>>> import numpy as np
>>> import numpy.linalg as la
>>> np.set_printoptions(precision=2, suppress=True, linewidth=160, sign=" ")
>>> X = np.loadtxt("run7.csv", delimiter=",")
>>> print(X.round(2) + 0)
[[ 0.   -0.19  0.25  0.65 -0.44  0.03 -0.07 -0.35 -0.22 -0.28  0.13]
 [ 0.21 -0.47  0.41 -0.33 -0.1   0.2   0.04 -0.18 -0.24  0.31 -0.45]
 [ 0.32 -0.23 -0.37  0.08 -0.46  0.14 -0.03  0.01  0.65  0.18 -0.1 ]
 [-0.46  0.04 -0.19 -0.07 -0.12 -0.4  -0.23 -0.49 -0.01  0.22 -0.31]
 [-0.49 -0.02 -0.2   0.   -0.29  0.31 -0.14  0.19 -0.21  0.48  0.28]
 [ 0.18  0.07  0.04 -0.13 -0.39 -0.43 -0.5   0.5  -0.21 -0.16 -0.18]
 [-0.46 -0.52  0.22 -0.05  0.18  0.16 -0.32  0.24  0.31 -0.32  0.04]
 [ 0.21 -0.32  0.05  0.35  0.43 -0.44 -0.22  0.    0.08  0.45  0.23]
 [ 0.32  0.14  0.01 -0.29  0.05  0.31 -0.61 -0.36 -0.07  0.    0.41]
 [-0.14  0.23  0.17 -0.15  0.03 -0.11 -0.15 -0.31  0.42 -0.2  -0.11]
 [ 0.    0.42  0.21  0.44  0.19  0.37 -0.3   0.16  0.11  0.23 -0.47]
 [-0.07  0.25  0.65 -0.12 -0.29 -0.18  0.18  0.09  0.29  0.29  0.33]]
>>> x0 = np.array([-4, 5, -4, 0, -5, -2, -3, 3, -2, -5, -1])
>>> target = X @ x0
>>> print(target)
[ 1.09 -6.01 -0.92  2.6   2.16  6.68 -0.33 -5.88 -0.96  0.83  0.04 -1.9 ]
>>> print(np.round(la.solve(X.T @ X, X.T @ target), 2) + 0)
[-4.  5. -4.  0. -5. -2. -3.  3. -2. -5. -1.]
>>> rng = np.random.default_rng(293556)
>>> target = target + 0.3 * rng.normal(size=12)
>>> print(target)
[ 1.07 -5.92 -0.51  2.55  1.78  7.1  -0.08 -5.79 -1.09  0.94  0.12 -1.68]
>>> b, *_ = la.lstsq(X, target)
>>> print(round(la.norm(target - X @ b), 2))
0.1
>>> X[:, 11]
Traceback (most recent call last):
  File "<python-input-14>", line 1, in <module>
    X[:, 11]
    ~^^^^^^^
IndexError: index 11 is out of bounds for axis 1 with size 11
>>> print(np.round(X.mean(axis=0), 2) + 0)
[-0.03 -0.05  0.1   0.03 -0.1   0.   -0.2  -0.04  0.08  0.1  -0.02]
>>> la.rank(X)
Traceback (most recent call last):
  File "<python-input-16>", line 1, in <module>
    la.rank(X)
    ^^^^^^^
AttributeError: module 'numpy.linalg' has no attribute 'rank'
>>> print(np.count_nonzero(X))
130
>>> print(la.matrix_rank(X))
11
>>> q, vecs = la.qr(X[:, :7])[0], la.qr(X[:, 7:])[0]
>>> sv = la.svd(q.T @ vecs, compute_uv=False)
>>> print((sv > 0.9).sum())
0
>>> print(np.degrees(np.arccos(sv.clip(0, 1))))
[ 90.  90.  90.  90.]
>>> print(round(la.norm(q @ q.T - vecs @ vecs.T, 2), 2))
1.0
>>> print(np.round(la.pinv(X), 2) + 0)
[[ 0.    0.21  0.32 -0.46 -0.49  0.18 -0.46  0.21  0.32 -0.14  0.   -0.07]
 [-0.19 -0.47 -0.23  0.04 -0.02  0.07 -0.52 -0.32  0.14  0.23  0.42  0.25]
 [ 0.25  0.41 -0.37 -0.19 -0.2   0.04  0.22  0.05  0.01  0.17  0.21  0.65]
 [ 0.65 -0.33  0.08 -0.07  0.   -0.13 -0.05  0.35 -0.29 -0.15  0.44 -0.12]
 [-0.44 -0.1  -0.46 -0.12 -0.29 -0.39  0.18  0.43  0.05  0.03  0.19 -0.29]
 [ 0.03  0.2   0.14 -0.4   0.31 -0.43  0.16 -0.44  0.31 -0.11  0.37 -0.18]
 [-0.07  0.04 -0.03 -0.23 -0.14 -0.5  -0.32 -0.22 -0.61 -0.15 -0.3   0.18]
 [-0.35 -0.18  0.01 -0.49  0.19  0.5   0.24  0.   -0.36 -0.31  0.16  0.09]
 [-0.22 -0.24  0.65 -0.01 -0.21 -0.21  0.31  0.08 -0.07  0.42  0.11  0.29]
 [-0.28  0.31  0.18  0.22  0.48 -0.16 -0.32  0.45  0.   -0.2   0.23  0.29]
 [ 0.13 -0.45 -0.1  -0.31  0.28 -0.18  0.04  0.23  0.41 -0.11 -0.47  0.33]]
>>> print(np.round(X.T @ X, 2) + 0)
[[ 1.  0.  0.  0.  0.  0.  0.  0.  0.  0.  0.]
 [ 0.  1.  0.  0.  0.  0.  0.  0.  0.  0.  0.]
 [ 0.  0.  1.  0.  0.  0.  0.  0.  0.  0.  0.]
 [ 0.  0.  0.  1.  0.  0.  0.  0.  0.  0.  0.]
 [ 0.  0.  0.  0.  1.  0.  0.  0.  0.  0.  0.]
 [ 0.  0.  0.  0.  0.  1.  0.  0.  0.  0.  0.]
 [ 0.  0.  0.  0.  0.  0.  1.  0.  0.  0.  0.]
 [ 0.  0.  0.  0.  0.  0.  0.  1.  0.  0.  0.]
 [ 0.  0.  0.  0.  0.  0.  0.  0.  1.  0.  0.]
 [ 0.  0.  0.  0.  0.  0.  0.  0.  0.  1.  0.]
 [ 0.  0.  0.  0.  0.  0.  0.  0.  0.  0.  1.]]
>>> print(np.round(X @ X.T, 2) + 0)
[[ 1.   -0.01  0.    0.02 -0.02 -0.01  0.01 -0.01  0.01 -0.04  0.01  0.01]
 [-0.01  0.98  0.01  0.05 -0.05 -0.01  0.03 -0.03  0.02 -0.1   0.01  0.04]
 [ 0.    0.01  1.   -0.02  0.02  0.01 -0.01  0.01 -0.01  0.05 -0.01 -0.02]
 [ 0.02  0.05 -0.02  0.87  0.13  0.03 -0.07  0.06 -0.06  0.26 -0.04 -0.09]
 [-0.02 -0.05  0.02  0.13  0.87 -0.03  0.07 -0.06  0.06 -0.26  0.04  0.09]
 [-0.01 -0.01  0.01  0.03 -0.03  0.99  0.02 -0.02  0.02 -0.07  0.01  0.02]
 [ 0.01  0.03 -0.01 -0.07  0.07  0.02  0.96  0.03 -0.03  0.14 -0.02 -0.05]
 [-0.01 -0.03  0.01  0.06 -0.06 -0.02  0.03  0.97  0.03 -0.13  0.02  0.04]
 [ 0.01  0.02 -0.01 -0.06  0.06  0.02 -0.03  0.03  0.97  0.12 -0.02 -0.04]
 [-0.04 -0.1   0.05  0.26 -0.26 -0.07  0.14 -0.13  0.12  0.47  0.08  0.18]
 [ 0.01  0.01 -0.01 -0.04  0.04  0.01 -0.02  0.02 -0.02  0.08  0.99 -0.03]
 [ 0.01  0.04 -0.02 -0.09  0.09  0.02 -0.05  0.04 -0.04  0.18 -0.03  0.94]]
>>> print(la.norm(X, axis=0))
[ 1.  1.  1.  1.  1.  1.  1.  1.  1.  1.  1.]
>>> print(np.round(la.norm(X[10] - X[11]), 2))
1.41
>>> print(np.round(X[10] @ X[11], 2))
-0.03
>>> print(la.norm(X, axis=1))
[ 1.    0.99  1.    0.93  0.93  1.    0.98  0.98  0.99  0.69  0.99  0.97]
>>> print(la.norm(X, axis=1).argmax())
0
>>> print(round(float(la.norm(X, 1)), 2), round(float(la.norm(X, np.inf)), 2))
3.13 2.93
>>> print(round(la.norm(X[10], 1), 2), round(la.norm(X[10], np.inf), 2))
2.9 0.47
>>> E = np.loadtxt("block16.csv", delimiter=",")
>>> print(E)
[[-4.23 -7.61 -3.2   2.18  4.31  6.25  3.29 -3.36  7.25  0.98  6.38]
 [ 3.22  7.73  1.91 -0.6   3.41 -3.52  4.72  2.2  -2.52  3.31 -1.51]
 [-0.14  0.53 -0.49  0.84  4.37  0.8   4.72 -0.68  1.8   2.35  2.33]
 [-3.71 -5.26 -2.42  1.13  1.67  6.    0.38 -1.26  7.    0.71  4.55]
 [ 1.91  8.55  2.18 -2.45 -3.45 -0.64 -3.72  5.91  0.36  1.73 -3.64]
 [-0.89 -0.09 -0.7   0.5   2.62  2.09  2.43 -0.01  3.09  1.81  2.2 ]
 [-3.86 -3.98 -1.99  0.13 -1.48  6.72 -3.34  0.75  7.72  0.13  3.12]
 [ 1.15  4.29  0.76 -0.38  2.   -0.53  2.38  1.77  0.47  2.38 -0.15]
 [ 0.93  5.81  1.27 -1.61 -1.91  0.42 -2.26  4.23  1.42  1.66 -1.88]
 [-0.28  2.8   0.27 -0.81 -0.7   1.82 -1.25  2.62  2.82  1.46 -0.08]
 [ 1.81  5.96  1.32 -0.83  1.32 -1.3   1.81  2.66 -0.3   2.49 -1.15]
 [-0.55  0.94 -0.35  0.15  1.91  1.75  1.71  0.69  2.75  1.8   1.5 ]
 [-0.89 -1.25 -1.08  1.27  4.92  1.71  5.11 -1.54  2.71  2.19  3.36]
 [-2.9  -1.32 -1.11 -0.68 -2.94  5.68 -4.73  2.37  6.68  0.21  1.42]
 [ 1.68  6.44  1.48 -1.29 -0.19 -0.87  0.01  3.58  0.13  2.19 -1.77]
 [-2.53 -2.29 -1.43  0.33  0.46  4.63 -0.63  0.34  5.63  0.9   2.76]
 [-2.78 -3.13 -1.71  0.64  1.15  4.84  0.08 -0.29  5.84  0.93  3.35]
 [-0.5  -0.55 -0.85  1.2   5.09  1.16  5.44 -1.4   2.16  2.35  3.05]
 [ 0.72  3.21  0.4  -0.09  2.45 -0.03  2.76  1.18  0.97  2.31  0.51]
 [-1.6  -0.62 -0.87  0.15  0.85  3.33  0.12  0.7   4.33  1.27  2.02]]
>>> print(np.unique(E.round(6), axis=0).shape)
(20, 11)
>>> print(np.abs(np.diag(la.qr(E)[1])) > 1e-9)
[ True  True  True False False False False False False False False]
